In [1]: import numpy as np

In [2]: np.set_printoptions(precision=2, suppress=True, linewidth=100, legacy="1.25")

In [3]: tidy = lambda a: np.round(a, 2) + 0

In [4]: E = np.load("mat.npy")

In [5]: print(E)
[[ 2.  0.  0.]
 [ 0. -9. -5.]
 [ 0. -8.  9.]]

In [6]: # 2 blocks once reordered

In [7]: print(tidy(np.linalg.det(E)))
-242.0

In [8]: print((E != 0).astype(int))
[[1 0 0]
 [0 1 1]
 [0 1 1]]

In [9]: f = np.array([6, -7, -1])

In [10]: A2 = E + np.outer(f, np.eye(3)[0])

In [11]: print(np.linalg.matrix_rank(np.linalg.inv(A2) - np.linalg.inv(E), tol=1e-8))
1

In [12]: K = np.load("run16.npy")

In [13]: print(K)
[[ 4.  1. -5.]
 [-8. -2.  8.]
 [ 2.  1. -3.]]

In [14]: U, sv, vt = np.linalg.svd(K)

In [15]: print(tidy(sv))
[13.68  0.87  0.33]

In [16]: print(np.argmax(sv[:-1] / (sv[1:] + 1e-6)) + 1)
1

In [17]: A2 = U[:, :1] @ np.diag(sv[:1]) @ vt[:1]

In [18]: print(np.linalg.matrix_rank(K, rtol=0.05))
2

In [19]: print([round(float(x), 2) for x in np.linalg.svd(K, compute_uv=False)[:3]])
[13.68, 0.87, 0.33]

In [20]: print(np.argsort(-np.linalg.norm(K, axis=0).round(6), kind="stable")[:3])
[2 0 1]

In [21]: print(tidy(np.linalg.norm(K, 2) / np.linalg.norm(K)))
1.0

In [22]: print(np.linalg.matrix_rank(K, rtol=0.1))
1

In [23]: print(round(np.log10(np.linalg.cond(K))))
2

In [24]: f = np.array([0, -1, 0])

In [25]: A2 = K + np.outer(f, np.eye(3)[2])

In [26]: print(np.linalg.matrix_rank(A2 - K))
1

In [27]: print(np.linalg.matrix_rank(np.linalg.inv(A2) - np.linalg.inv(K), tol=1e-8))
1

In [28]: print(A2)
[[ 4.  1. -5.]
 [-8. -2.  7.]
 [ 2.  1. -3.]]

In [29]: print(tidy(np.linalg.det(A2) / np.linalg.det(K)), tidy(1 + np.linalg.solve(K, f)[2]))
1.5 1.5
